$ python3 -q
>>> import numpy as np
>>> import numpy.linalg as la
>>> np.set_printoptions(precision=2, suppress=True, linewidth=140)
>>> f = np.array([0, -2, -3]) + 0.5
>>> feats = np.eye(3) - 2 * np.outer(f, f) / (f @ f)
>>> feats
array([[ 0.94,  0.17,  0.29],
       [ 0.17,  0.49, -0.86],
       [ 0.29, -0.86, -0.43]])
>>> t3 = np.stack([feats, -3 * feats, feats[::-1]])
>>> la.norm(t3, axis=(1, 2))
array([1.73, 5.2 , 1.73])
>>> t3.shape
(3, 3, 3)
>>> t3.sum(axis=0)
array([[-1.6 , -1.2 , -1.  ],
       [-0.17, -0.49,  0.86],
       [ 0.37,  1.89,  1.14]])
>>> np.einsum("bij,cij->bc", t3, t3)
array([[ 3., -9.,  1.],
       [-9., 27., -3.],
       [ 1., -3.,  3.]])
>>> la.det(t3)
array([-1., 27.,  1.])
>>> la.matrix_rank(t3)
array([3, 3, 3])
>>> O, R = la.qr(feats)
>>> O @ R
array([[ 0.94,  0.17,  0.29],
       [ 0.17,  0.49, -0.86],
       [ 0.29, -0.86, -0.43]])
>>> O
array([[-0.94, -0.17, -0.29],
       [-0.17, -0.49,  0.86],
       [-0.29,  0.86,  0.43]])
>>> np.allclose(R.T @ R, feats.T @ feats)
True
>>> np.abs(np.diag(R))
array([1., 1., 1.])
>>> R.round(2) + 0
array([[-1.,  0.,  0.],
       [ 0., -1.,  0.],
       [ 0.,  0., -1.]])
>>> np.trace(O @ O.T)
np.float64(3.0)
>>> round(abs(R[0, 0]), 2), np.round(la.norm(feats[:, 0]), 2)
(np.float64(1.0), np.float64(1.0))
>>> O.shape, R.shape
((3, 3), (3, 3))
>>> np.round(O.T @ O, 2) + 0
array([[1., 0., 0.],
       [0., 1., 0.],
       [0., 0., 1.]])
>>> np.all(la.eigvalsh(feats) > 0)
np.False_
>>> np.round(la.eigvalsh(feats).min(), 2)
np.float64(-1.0)
>>> O, V = la.qr(feats[:, :1])[0], la.qr(feats[:, 1:])[0]
>>> sv = la.svd(O.T @ V, compute_uv=False)
>>> np.degrees(np.arccos(sv.clip(0, 1)))
array([90.])
>>> (sv > 0.9).sum()
np.int64(0)
>>> sv.round(2) + 0
array([0.])
>>> round(la.norm(O @ O.T - V @ V.T, 2), 2)
np.float64(1.0)
>>> P = np.triu(np.array([[-2, 1, 0], [1, 3, 5], [0, 5, -4]]), 1) + np.eye(3)
>>> Y = P @ feats @ la.inv(P)
>>> np.poly(Y)
array([ 1., -1., -1.,  1.])
>>> np.round(la.det(Y), 2)
np.float64(-1.0)
>>> P @ feats - feats @ P
array([[ 0.17, -0.46, -1.71],
       [ 1.43, -4.46, -4.57],
       [ 0.  , -0.29,  4.29]])
